In [1]: import numpy as np

In [2]: from numpy import linalg as LA

In [3]: np.set_printoptions(suppress=True, linewidth=200)

In [4]: tidy = lambda a: np.round(a, 2) + 0

In [5]: F = np.load("m.npy")

In [6]: F
Out[6]: 
array([[ 1,  1, -1, -1,  1,  1, -1, -1],
       [ 1, -1, -1,  1,  1, -1, -1,  1],
       [ 1,  1,  1,  1,  1,  1,  1,  1],
       [ 1,  1,  1,  1, -1, -1, -1, -1]])

In [7]: A2 = F / LA.norm(F, axis=1, keepdims=True)

In [8]: C2 = A2 @ A2.T

In [9]: tidy(C2)
Out[9]: 
array([[1., 0., 0., 0.],
       [0., 1., 0., 0.],
       [0., 0., 1., 0.],
       [0., 0., 0., 1.]])

In [10]: tidy(LA.norm(A2, axis=1))
Out[10]: array([1., 1., 1., 1.])

In [11]: tidy(C2[2])
Out[11]: array([0., 0., 1., 0.])

In [12]: (C2 - 2 * np.eye(4)).round(6).argmax(axis=1)
Out[12]: array([1, 0, 0, 0])

In [13]: x0 = np.array([-2, -1, 2, -1, 0, 2, 2, 2])

In [14]: h = np.maximum(F @ x0, 0)

In [15]: h
Out[15]: array([0, 0, 4, 0])

In [16]: F.T @ h
Out[16]: array([4, 4, 4, 4, 4, 4, 4, 4])

In [17]: f = np.array([-2, 1, 2])

In [18]: np.cross(F[3, :3], F[0, :3])
Out[18]: array([-2,  2,  0])

In [19]: np.correlate(F[3], F[0], "full")
Out[19]: array([-1, -2, -1,  0,  1,  2,  1,  0,  1,  2,  1,  0, -1, -2, -1])

In [20]: tidy(LA.norm(F, 2))
Out[20]: np.float64(2.83)

In [21]: F[0] @ F[2]
Out[21]: np.int64(0)

In [22]: tidy(LA.norm(F, axis=0))
Out[22]: array([2., 2., 2., 2., 2., 2., 2., 2.])

In [23]: tidy(LA.norm(F, "nuc"))
Out[23]: np.float64(11.31)

In [24]: tidy(LA.norm(F) ** 2 / LA.norm(F, 2) ** 2)
Out[24]: np.float64(4.0)

In [25]: M = np.load("data.npy")

In [26]: tidy(M)
Out[26]: 
array([[-0.58,  2.58,  2.  , -0.15],
       [ 0.81,  1.19,  2.  ,  2.62],
       [-0.63,  2.63,  2.  , -0.27],
       [ 2.07, -0.07,  2.  ,  5.14],
       [-1.23,  3.23,  2.  , -1.46],
       [-0.32,  2.32,  2.  ,  0.36],
       [-0.35,  2.35,  2.  ,  0.31],
       [ 1.07,  0.93,  2.  ,  3.15],
       [ 0.15,  1.85,  2.  ,  1.31],
       [-0.05,  2.05,  2.  ,  0.91]])

In [27]: # rows and columns are dependent

In [28]: Uu, sig, Vt = LA.svd(M)

In [29]: tidy(sig)
Out[29]: array([9.55, 7.09, 0.  , 0.  ])

In [30]: A2 = Uu[:, :2] @ np.diag(sig[:2]) @ Vt[:2]

In [31]: LA.matrix_rank(A2)
Out[31]: np.int64(2)

In [32]: Uu, sig, Vt = LA.svd(M)

In [33]: V = Vt[:(sig > 1e-8).sum()]

In [34]: rng = np.random.default_rng(4969)

In [35]: x0 = M[2] + 4 * M[9] + rng.integers(2) * np.eye(4)[1]

In [36]: tidy(x0)
Out[36]: array([-0.82, 11.82, 10.  ,  3.36])

In [37]: tidy(V.T @ V)
Out[37]: 
array([[ 0.17, -0.17,  0.  ,  0.33],
       [-0.17,  0.61,  0.44, -0.11],
       [ 0.  ,  0.44,  0.44,  0.22],
       [ 0.33, -0.11,  0.22,  0.78]])

In [38]: np.allclose(V.T @ V @ x0, x0)
Out[38]: False

In [39]: tidy(np.diag(V.T @ V))
Out[39]: array([0.17, 0.61, 0.44, 0.78])

In [40]: LA.matrix_rank(np.vstack([M, x0]))
Out[40]: np.int64(3)

In [41]: [round(float(x), 2) for x in LA.svd(M, compute_uv=False)[:3]]
Out[41]: [9.55, 7.09, 0.0]

In [42]: np.argsort(-LA.norm(M, axis=0).round(6), kind="stable")[:3]
Out[42]: array([3, 1, 2])

In [43]: LA.matrix_rank(M, rtol=0.1)
Out[43]: np.int64(2)

In [44]: Uu, sig, Vt = LA.svd(M, full_matrices=False)

In [45]: tidy(Uu.T @ Uu)
Out[45]: 
array([[1., 0., 0., 0.],
       [0., 1., 0., 0.],
       [0., 0., 1., 0.],
       [0., 0., 0., 1.]])

In [46]: tidy(np.cumsum(sig ** 2) / np.sum(sig ** 2))
Out[46]: array([0.64, 1.  , 1.  , 1.  ])

In [47]: Q, _ = LA.qr(np.array([[-0.2, -0.7, 1.5, -0.6, 0.0, -1.1, -0.4],
    ...:     [-0.1, -0.4, -1.3, -0.2, 2.4, -1.5, 1.4],
    ...:     [2.1, -0.3, 2.0, -0.4, -1.2, -2.2, 0.0],
    ...:     [0.0, -0.2, -0.5, 0.0, 1.2, 0.2, 2.0],
    ...:     [-1.2, -1.1, -0.7, 1.6, 1.1, 0.8, 0.9],
    ...:     [0.1, 0.7, 0.2, 1.4, -1.1, -0.9, 0.5],
    ...:     [0.2, -0.7, 0.5, -1.0, -1.8, -1.1, 1.1]]))

In [48]: W0 = 4 * Q

In [49]: tidy(W0)
Out[49]: 
array([[-0.33, -1.59, -2.69,  0.79,  1.86, -1.35,  0.45],
       [-0.16, -0.91,  2.63,  0.33,  1.26, -2.44, -0.74],
       [ 3.44, -1.38, -0.01, -1.36,  0.35,  0.37, -0.36],
       [ 0.  , -0.47,  1.11, -0.07,  0.87,  0.72,  3.64],
       [-1.97, -2.22,  0.13, -2.53, -0.38,  0.69, -0.42],
       [ 0.16,  1.62, -0.75, -2.33, -0.68, -2.42,  1.03],
       [ 0.33, -1.72, -0.08,  1.27, -3.07, -1.12,  0.79]])

In [50]: A2 = W0 / np.sqrt((W0 ** 2).mean(axis=1, keepdims=True))

In [51]: tidy(LA.norm(A2, axis=1))
Out[51]: array([2.65, 2.65, 2.65, 2.65, 2.65, 2.65, 2.65])

In [52]: Q, r_ = LA.qr(W0)

In [53]: tidy(Q @ r_)
Out[53]: 
array([[-0.33, -1.59, -2.69,  0.79,  1.86, -1.35,  0.45],
       [-0.16, -0.91,  2.63,  0.33,  1.26, -2.44, -0.74],
       [ 3.44, -1.38, -0.01, -1.36,  0.35,  0.37, -0.36],
       [ 0.  , -0.47,  1.11, -0.07,  0.87,  0.72,  3.64],
       [-1.97, -2.22,  0.13, -2.53, -0.38,  0.69, -0.42],
       [ 0.16,  1.62, -0.75, -2.33, -0.68, -2.42,  1.03],
       [ 0.33, -1.72, -0.08,  1.27, -3.07, -1.12,  0.79]])

In [54]: tidy(np.abs(np.diag(r_)))
Out[54]: array([4., 4., 4., 4., 4., 4., 4.])

In [55]: np.allclose(r_.T @ r_, W0.T @ W0)
Out[55]: True

In [56]: A2 = LA.inv(W0)

In [57]: tidy(LA.slogdet(W0)[0])
Out[57]: np.float64(1.0)

In [58]: tidy(A2)
Out[58]: 
array([[-0.02, -0.01,  0.22,  0.  , -0.12,  0.01,  0.02],
       [-0.1 , -0.06, -0.09, -0.03, -0.14,  0.1 , -0.11],
       [-0.17,  0.16,  0.  ,  0.07,  0.01, -0.05, -0.01],
       [ 0.05,  0.02, -0.09,  0.  , -0.16, -0.15,  0.08],
       [ 0.12,  0.08,  0.02,  0.05, -0.02, -0.04, -0.19],
       [-0.08, -0.15,  0.02,  0.04,  0.04, -0.15, -0.07],
       [ 0.03, -0.05, -0.02,  0.23, -0.03,  0.06,  0.05]])

In [59]: tidy(LA.inv(A2))
Out[59]: 
array([[-0.33, -1.59, -2.69,  0.79,  1.86, -1.35,  0.45],
       [-0.16, -0.91,  2.63,  0.33,  1.26, -2.44, -0.74],
       [ 3.44, -1.38, -0.01, -1.36,  0.35,  0.37, -0.36],
       [ 0.  , -0.47,  1.11, -0.07,  0.87,  0.72,  3.64],
       [-1.97, -2.22,  0.13, -2.53, -0.38,  0.69, -0.42],
       [ 0.16,  1.62, -0.75, -2.33, -0.68, -2.42,  1.03],
       [ 0.33, -1.72, -0.08,  1.27, -3.07, -1.12,  0.79]])

In [60]: np.allclose(A2, W0.T)
Out[60]: False

In [61]: tidy(W0 @ A2)
Out[61]: 
array([[1., 0., 0., 0., 0., 0., 0.],
       [0., 1., 0., 0., 0., 0., 0.],
       [0., 0., 1., 0., 0., 0., 0.],
       [0., 0., 0., 1., 0., 0., 0.],
       [0., 0., 0., 0., 1., 0., 0.],
       [0., 0., 0., 0., 0., 1., 0.],
       [0., 0., 0., 0., 0., 0., 1.]])
